% python3 -q
>>> import numpy as np
>>> np.set_printoptions(suppress=True, linewidth=100)
>>> feats = np.loadtxt("dump.csv", delimiter=",")
>>> feats.round(2) + 0
array([[ 2.77,  0.7 ,  2.  ,  1.56,  0.  ,  3.21,  0.26],
       [ 1.79, -3.29, -1.36,  1.32,  2.49, -0.89, -0.61],
       [-2.44,  3.05,  0.83, -1.68, -2.44,  0.07,  0.53],
       [ 3.17, -0.17,  1.6 ,  1.87,  0.64,  2.91,  0.1 ],
       [ 3.33, -1.72,  0.58,  2.08,  1.7 ,  1.83, -0.22],
       [ 2.52,  1.1 ,  2.14,  1.38, -0.31,  3.28,  0.33],
       [-0.26,  3.18,  2.11, -0.42, -2.16,  2.26,  0.65],
       [ 2.81, -2.76, -0.43,  1.87,  2.31,  0.51, -0.46],
       [-2.54,  2.99,  0.74, -1.73, -2.41, -0.07,  0.52],
       [ 3.35, -1.01,  1.1 ,  2.04,  1.23,  2.42, -0.07],
       [-1.69,  3.31,  1.43, -1.26, -2.49,  1.  ,  0.62],
       [-3.31,  1.81, -0.51, -2.08, -1.76, -1.74,  0.24],
       [-3.35,  0.93, -1.16, -2.03, -1.18, -2.47,  0.05],
       [ 2.83,  0.6 ,  1.96,  1.6 ,  0.07,  3.19,  0.24],
       [ 1.79, -3.29, -1.36,  1.32,  2.49, -0.89, -0.61],
       [ 3.37, -1.24,  0.94,  2.07,  1.39,  2.24, -0.12],
       [-1.94, -1.78, -2.32, -0.99,  0.87, -3.28, -0.45],
       [ 2.97, -2.57, -0.21,  1.95,  2.21,  0.81, -0.41],
       [ 3.08,  0.08,  1.73,  1.79,  0.46,  3.02,  0.15],
       [-0.32, -2.95, -2.26,  0.06,  1.91, -2.64, -0.63],
       [-2.46, -1.18, -2.17, -1.34,  0.38, -3.29, -0.35],
       [-2.61, -0.96, -2.09, -1.45,  0.2 , -3.26, -0.31],
       [ 0.21, -3.16, -2.12,  0.39,  2.14, -2.3 , -0.65],
       [-3.12,  0.02, -1.67, -1.82, -0.54, -2.97, -0.13],
       [ 2.54, -2.98, -0.74,  1.73,  2.41,  0.07, -0.52],
       [ 1.18,  2.44,  2.37,  0.49, -1.43,  3.07,  0.56],
       [ 2.21,  1.49,  2.25,  1.16, -0.63,  3.3 ,  0.4 ],
       [-1.59,  3.32,  1.49, -1.2 , -2.48,  1.11,  0.63],
       [ 0.65,  2.78,  2.32,  0.15, -1.75,  2.83,  0.61],
       [-3.36,  1.5 , -0.76, -2.08, -1.56, -2.03,  0.17],
       [-1.06,  3.33,  1.79, -0.89, -2.4 ,  1.62,  0.65],
       [-0.45,  3.23,  2.04, -0.53, -2.23,  2.12,  0.65],
       [ 1.54,  2.17,  2.37,  0.71, -1.19,  3.19,  0.52],
       [ 2.42, -3.06, -0.86,  1.67,  2.44, -0.1 , -0.54],
       [ 3.21, -2.14,  0.22,  2.05,  1.96,  1.38, -0.31],
       [ 1.06,  2.53,  2.37,  0.41, -1.51,  3.02,  0.57]])
>>> Xs = feats - feats.mean(axis=0)
>>> V = np.linalg.svd(Xs)[2][:2]
>>> other = Xs - Xs @ V.T @ V
>>> round(float(np.linalg.norm(other) / np.linalg.norm(Xs)), 2)
0.0
>>> np.round(other.std(axis=0), 2) + 0
array([0., 0., 0., 0., 0., 0., 0.])
>>> np.round(np.diag(V.T @ V), 2)
array([0.45, 0.45, 0.23, 0.17, 0.25, 0.44, 0.02])
>>> other = feats / np.sqrt((feats ** 2).mean(axis=1, keepdims=True))
>>> np.linalg.matrix_rank(feats - feats.mean(axis=1, keepdims=True))
np.int64(2)
>>> other[26].round(2)
array([ 1.17,  0.79,  1.19,  0.62, -0.33,  1.75,  0.21])
>>> U, sigma, Vt = np.linalg.svd(feats)
>>> V = Vt[:(sigma > 1e-8).sum()]
>>> rng = np.random.default_rng(71676)
>>> x0 = feats[20] + 5 * feats[32] + rng.integers(2) * np.eye(7)[6]
>>> x0.round(2)
array([ 5.22,  9.66,  9.67,  2.24, -5.57, 12.64,  2.23])
>>> np.round(np.linalg.norm(x0 - V.T @ V @ x0), 2)
np.float64(0.0)
>>> np.round(V.T @ V, 2)
array([[ 0.45, -0.17,  0.12,  0.28,  0.19,  0.3 , -0.02],
       [-0.17,  0.45,  0.22, -0.14, -0.33,  0.19,  0.09],
       [ 0.12,  0.22,  0.23,  0.05, -0.13,  0.3 ,  0.05],
       [ 0.28, -0.14,  0.05,  0.17,  0.14,  0.16, -0.02],
       [ 0.19, -0.33, -0.13,  0.14,  0.25, -0.08, -0.06],
       [ 0.3 ,  0.19,  0.3 ,  0.16, -0.08,  0.44,  0.05],
       [-0.02,  0.09,  0.05, -0.02, -0.06,  0.05,  0.02]])
>>> np.allclose(V.T @ V @ x0, x0)
True
>>> np.round(np.diag(V.T @ V), 2)
array([0.45, 0.45, 0.23, 0.17, 0.25, 0.44, 0.02])
>>> data = np.array([[98, 1, 1, -4, -3, 3],
...     [2, -17, 0, 3, 4, 5],
...     [-3, -5, 3, 0, 3, 3],
...     [5, -3, 5, 40, 3, 1],
...     [-3, -1, 0, -1, 83, 3],
...     [-2, -4, 4, -3, -3, 0]])
>>> other = data + rng.integers(-2, 3, (6, 4)) @ rng.integers(-2, 3, (4, 6))
>>> other
array([[ 96,   5,  13,  -1,  -3,   9],
       [ -4, -25,  -1,  -3,   4,   8],
       [-13, -11,   6,  -6,   5,  10],
       [ 11,  -5,  -3,  39,   0,  -6],
       [  3,  -7,  -7,  -5,  77,  -4],
       [ -6,  -5,   3,  -5,  -1,   2]])
>>> np.linalg.matrix_rank(other - data, tol=1e-8)
np.int64(4)
>>> other @ other
array([[ 8953,   193,  1372,  -258,  -443,  1070],
       [ -340,   563,   -28,   -92,   207,  -228],
       [-1393,    89,  -109,  -299,   400,  -109],
       [ 1580,    48,    -5,  1573,   -62,  -217],
       [  607,  -227,  -532,  -500,  5861,  -385],
       [ -665,    84,   -27,  -197,   -66,   -26]])
>>> (other - other.T) / 2
array([[  0. ,   4.5,  13. ,  -6. ,  -3. ,   7.5],
       [ -4.5,   0. ,   5. ,   1. ,   5.5,   6.5],
       [-13. ,  -5. ,   0. ,  -1.5,   6. ,   3.5],
       [  6. ,  -1. ,   1.5,   0. ,   2.5,  -0.5],
       [  3. ,  -5.5,  -6. ,  -2.5,   0. ,  -1.5],
       [ -7.5,  -6.5,  -3.5,   0.5,   1.5,   0. ]])
>>> other.inv()
Traceback (most recent call last):
  File "<python-input-28>", line 1, in <module>
    other.inv()
    ^^^^^^^^^
AttributeError: 'numpy.ndarray' object has no attribute 'inv'
>>> np.trace(other)
np.int64(195)
>>> np.round(np.sort(np.abs(np.linalg.eigvals(other))), 2)
array([ 2.46, 10.  , 23.54, 42.04, 76.91, 92.05])
>>> round(float(np.abs(np.linalg.eigvals(other)).max()), 2)
92.05
>>> (other + other.T) / 2
array([[ 96. ,   0.5,   0. ,   5. ,   0. ,   1.5],
       [  0.5, -25. ,  -6. ,  -4. ,  -1.5,   1.5],
       [  0. ,  -6. ,   6. ,  -4.5,  -1. ,   6.5],
       [  5. ,  -4. ,  -4.5,  39. ,  -2.5,  -5.5],
       [  0. ,  -1.5,  -1. ,  -2.5,  77. ,  -2.5],
       [  1.5,   1.5,   6.5,  -5.5,  -2.5,   2. ]])
>>> t3 = np.stack([data, -1 * data, data[::-1]])
>>> t3.shape
(3, 6, 6)
>>> t3.sum(axis=0)
array([[ -2,  -4,   4,  -3,  -3,   0],
       [ -3,  -1,   0,  -1,  83,   3],
       [  5,  -3,   5,  40,   3,   1],
       [ -3,  -5,   3,   0,   3,   3],
       [  2, -17,   0,   3,   4,   5],
       [ 98,   1,   1,  -4,  -3,   3]])
>>> r0 = np.array([2, 1, -5])
>>> np.correlate(data[0], data[2], "full")
array([ 294,  297,    6,  285, -508, -296,  -11,    8,   36,   -6,   -9])
>>> np.cross(data[0, :3], data[2, :3])
array([   8, -297, -487])
>>> W2 = np.array([[0, 0, 0, 3, 9],
...     [7, 0, 6, 7, 5],
...     [2, 7, 0, 2, 4],
...     [2, 3, 7, 3, 3],
...     [6, 9, 6, 2, 4]])
>>> K = (rng.random((17, 5)) < 0.25) @ W2
>>> K
array([[ 7,  0,  6,  7,  5],
       [ 0,  0,  0,  3,  9],
       [ 7,  0,  6,  7,  5],
       [ 6,  9,  6,  5, 13],
       [ 8, 16,  6,  7, 17],
       [ 9,  7,  6,  9,  9],
       [ 9,  3, 13, 10,  8],
       [ 6,  9,  6,  2,  4],
       [ 2,  3,  7,  3,  3],
       [13,  9, 12, 12, 18],
       [ 9,  3, 13, 13, 17],
       [ 2,  3,  7,  3,  3],
       [ 0,  0,  0,  3,  9],
       [ 0,  0,  0,  0,  0],
       [11, 10, 13, 12, 12],
       [ 0,  0,  0,  0,  0],
       [ 0,  0,  0,  0,  0]])
>>> Xs = (K - K.mean(axis=0)) / K.std(axis=0)
>>> np.argwhere(np.abs(Xs) > 2)
array([[4, 1]])
>>> Xs.std(axis=0)
array([1., 1., 1., 1., 1.])
>>> c = np.linalg.lstsq(np.delete(Xs, 2, axis=1), Xs[:, 2])[0]
>>> round(float(1 - np.var(Xs[:, 2] - np.delete(Xs, 2, axis=1) @ c)), 2)
0.84
>>> np.abs(c).argmax()
np.int64(2)
>>> cov = np.cov(K, rowvar=False)
>>> np.argwhere(np.triu(np.abs(np.corrcoef(K.T)) > 0.8, 1))
array([[0, 2],
       [0, 3],
       [2, 3]])
>>> round(np.corrcoef(K[:, 0], K[:, 1])[0, 1], 2)
np.float64(0.63)
>>> np.round(K.std(axis=0), 2)
array([4.26, 4.72, 4.63, 4.26, 5.85])
>>> t3 = np.stack([K, -3 * K, K[::-1]])
>>> np.linalg.matrix_rank(t3.reshape(3, -1))
np.int64(2)
>>> t3.shape
(3, 17, 5)
>>> t3.sum(axis=0)
array([[-14,   0, -12, -14, -10],
       [  0,   0,   0,  -6, -18],
       [ -3,  10,   1,  -2,   2],
       [-12, -18, -12, -10, -26],
       [-16, -32, -12, -11, -25],
       [-16, -11,  -5, -15, -15],
       [ -9,  -3, -13,  -7,   1],
       [  1,  -9,   0,   8,  10],
       [ -2,  -3,  -7,  -3,  -3],
       [-20,  -9, -18, -22, -32],
       [ -9,  -3, -13, -16, -26],
       [  5,   1,  -8,   3,   3],
       [  8,  16,   6,   1,  -1],
       [  6,   9,   6,   5,  13],
       [-15, -20, -20, -17, -19],
       [  0,   0,   0,   3,   9],
       [  7,   0,   6,   7,   5]])
>>> (t3 @ K.T).shape
(3, 17, 17)
>>> np.einsum("bij,cij->bc", t3, t3)
array([[  4880, -14640,   3000],
       [-14640,  43920,  -9000],
       [  3000,  -9000,   4880]])
>>> O, V = np.linalg.qr(K[:, :1])[0], np.linalg.qr(K[:, 1:])[0]
>>> sigma = np.linalg.svd(O.T @ V, compute_uv=False)
>>> sigma.round(2)
array([0.99])
>>> np.round(np.degrees(np.arccos(sigma.clip(0, 1))), 2)
array([9.33])
>>> round(float(np.linalg.norm(O @ O.T - V @ V.T, 2)), 2)
1.0
>>> M = np.loadtxt("arr.csv", delimiter=",")
>>> M
array([[ 0.,  0.,  0.,  0.,  0.,  0.,  0.,  0.],
       [ 0.,  4.,  0.,  0.,  0., -4.,  4., -6.],
       [ 0.,  0.,  0.,  0.,  0.,  0.,  0.,  0.],
       [ 0.,  0.,  0.,  0.,  0.,  0.,  0.,  0.],
       [ 0.,  0.,  0.,  0.,  0.,  0.,  0.,  0.],
       [ 0., -4.,  0.,  0.,  0.,  4., -4.,  6.],
       [ 0.,  4.,  0.,  0.,  0., -4.,  4., -6.],
       [ 0., -6.,  0.,  0.,  0.,  6., -6.,  9.]])
>>> x0 = np.array([2, 1, 2, 3, 1, 1, 1, 0])
>>> a = np.maximum(M @ x0, 0)
>>> np.flatnonzero(a > 1e-9)
array([1, 6])
>>> M * (a > 1e-9)[:, None]
array([[ 0.,  0.,  0.,  0.,  0.,  0.,  0.,  0.],
       [ 0.,  4.,  0.,  0.,  0., -4.,  4., -6.],
       [ 0.,  0.,  0.,  0.,  0.,  0.,  0.,  0.],
       [ 0.,  0.,  0.,  0.,  0.,  0.,  0.,  0.],
       [ 0.,  0.,  0.,  0.,  0.,  0.,  0.,  0.],
       [ 0., -0.,  0.,  0.,  0.,  0., -0.,  0.],
       [ 0.,  4.,  0.,  0.,  0., -4.,  4., -6.],
       [ 0., -0.,  0.,  0.,  0.,  0., -0.,  0.]])
>>> a
array([0., 4., 0., 0., 0., 0., 4., 0.])
>>> np.round(np.tanh(M @ x0), 2)
array([ 0.,  1.,  0.,  0.,  0., -1.,  1., -1.])
